In [1]: import numpy as np

In [2]: np.set_printoptions(precision=3, suppress=True, linewidth=120, sign=" ")

In [3]: def rnd(a):
   ...:     return np.round(a, 3) + 0
   ...: 

In [4]: E = np.load("m.npy")

In [5]: E
Out[5]: 
array([[ 1,  0,  0],
       [ 1,  1,  0],
       [ 1,  2,  1]])

In [6]: # triangular

In [7]: rnd(np.sort(np.linalg.eigvals(E)))
Out[7]: array([ 1.,  1.,  1.])

In [8]: np.linalg.matrix_rank(E - E[0, 0] * np.eye(3))
Out[8]: np.int64(2)

In [9]: np.linalg.matrix_power(E - np.diag(np.diag(E)), 3)
Out[9]: 
array([[ 0,  0,  0],
       [ 0,  0,  0],
       [ 0,  0,  0]])

In [10]: E @ E
Out[10]: 
array([[ 1,  0,  0],
       [ 2,  1,  0],
       [ 4,  4,  1]])

In [11]: np.prod(np.diag(E)), rnd(np.linalg.det(E))
Out[11]: (np.int64(1), np.float64(1.0))

In [12]: [int(np.linalg.matrix_rank(np.linalg.matrix_power(E, p))) for p in range(1, 4)]
Out[12]: [3, 3, 3]

In [13]: X = np.loadtxt("case15.csv", delimiter=",")

In [14]: X
Out[14]: 
array([[-26.439,   7.187,   1.937],
       [ -9.315,   6.108, -12.585],
       [ -5.404, -16.699,   9.545],
       [  0.021,  15.571,  12.678],
       [ 18.725,   9.964,   0.679],
       [-10.262,   6.581,  -5.931],
       [  1.223,   2.25 ,   0.314],
       [-41.281,   3.662,   6.055],
       [ -3.539,  -7.752,   0.48 ],
       [ 10.388,   7.339,  -3.577],
       [ 27.814,   3.778,  -1.036],
       [ -9.575, -11.639, -40.605],
       [ 12.284,   2.894,   6.86 ],
       [  7.253,  -3.364, -27.889],
       [-13.694,  -6.98 ,  20.601],
       [  7.363,  14.363,  24.433],
       [ 11.339,   7.975, -23.037],
       [ 20.013,  -4.881,  -8.963],
       [ 10.742, -16.731, -11.675],
       [  8.563,  -4.379,  20.362],
       [  5.844, -11.627,  15.195],
       [ -2.61 ,   6.785,  10.635],
       [ -5.911,  21.083,  50.308],
       [ -2.353,  -3.379,  24.053],
       [ -0.386,   2.734,   2.279],
       [ -6.473,   4.276,  12.404],
       [  4.362,  14.984,  -3.746]])

In [15]: P = X @ np.linalg.solve(X.T @ X, X.T)

In [16]: rnd(np.trace(P))
Out[16]: np.float64(3.0)

In [17]: Xc = X - X.mean(axis=0)

In [18]: vecs = np.linalg.svd(Xc)[2][:2]

In [19]: Y = Xc - Xc @ vecs.T @ vecs

In [20]: rnd(np.diag(vecs.T @ vecs))
Out[20]: array([ 0.998,  0.052,  0.95 ])

In [21]: rnd(np.linalg.norm(Y) / np.linalg.norm(Xc))
Out[21]: np.float64(0.365)

In [22]: rnd((Xc @ vecs.T).std(axis=0))
Out[22]: array([ 18.318,  13.711])

In [23]: rnd(np.cov(Xc @ vecs.T, rowvar=False))
Out[23]: 
array([[ 348.473,    0.   ],
       [   0.   ,  195.218]])

In [24]: C2 = np.cov(X, rowvar=False)

In [25]: rnd(X.std(axis=0))
Out[25]: array([ 13.964,   9.605,  17.793])

In [26]: rnd(np.polyfit(X[:, 1], X[:, 0], 1))
Out[26]: array([-0.024,  0.366])

In [27]: rnd(np.corrcoef(X[:, 1], X[:, 0])[0, 1])
Out[27]: np.float64(-0.016)

In [28]: np.argsort(-X.std(axis=0).round(6), kind="stable")
Out[28]: array([ 2,  0,  1])

In [29]: K = 4 * np.eye(3) + np.ones((3, 3))

In [30]: K
Out[30]: 
array([[ 5.,  1.,  1.],
       [ 1.,  5.,  1.],
       [ 1.,  1.,  5.]])

In [31]: Y = K[0, 0] * K[1:] - np.outer(K[1:, 0], K[0])

In [32]: Y
Out[32]: 
array([[  0.,  24.,   4.],
       [  0.,   4.,  24.]])

In [33]: np.flatnonzero(~Y.round(6).any(axis=1))
Out[33]: array([], dtype=int64)

In [34]: K[:, 0] / K[0, 0]
Out[34]: array([ 1. ,  0.2,  0.2])

In [35]: Y = np.array([[-1, -1], [-1, 3], [0, 1]])

In [36]: np.linalg.matrix_rank(np.vstack([X, Y.T]))
Out[36]: np.int64(3)

In [37]: x0 = np.array([2, 0, 3])

In [38]: y = K @ x0

In [39]: b, lr = np.zeros(3), 1 / np.linalg.norm(K, 2) ** 2

In [40]: for i in range(6):
    ...:     b -= lr * K.T @ (K @ b - y)
    ...:     if i % 2 == 0: print(i, round(np.linalg.norm(K @ b - y), 3))
    ...: 
0 5.819
2 2.639
4 1.197

In [41]: rnd(b)
Out[41]: array([ 1.969,  0.156,  2.876])

In [42]: C2 = K.T @ K

In [43]: np.diag(C2)
Out[43]: array([ 27.,  27.,  27.])

In [44]: rnd(np.linalg.eigvalsh(C2)[::-1])
Out[44]: array([ 49.,  16.,  16.])

In [45]: np.linalg.matrix_rank(C2)
Out[45]: np.int64(3)

In [46]: np.allclose(C2, C2.T)
Out[46]: True
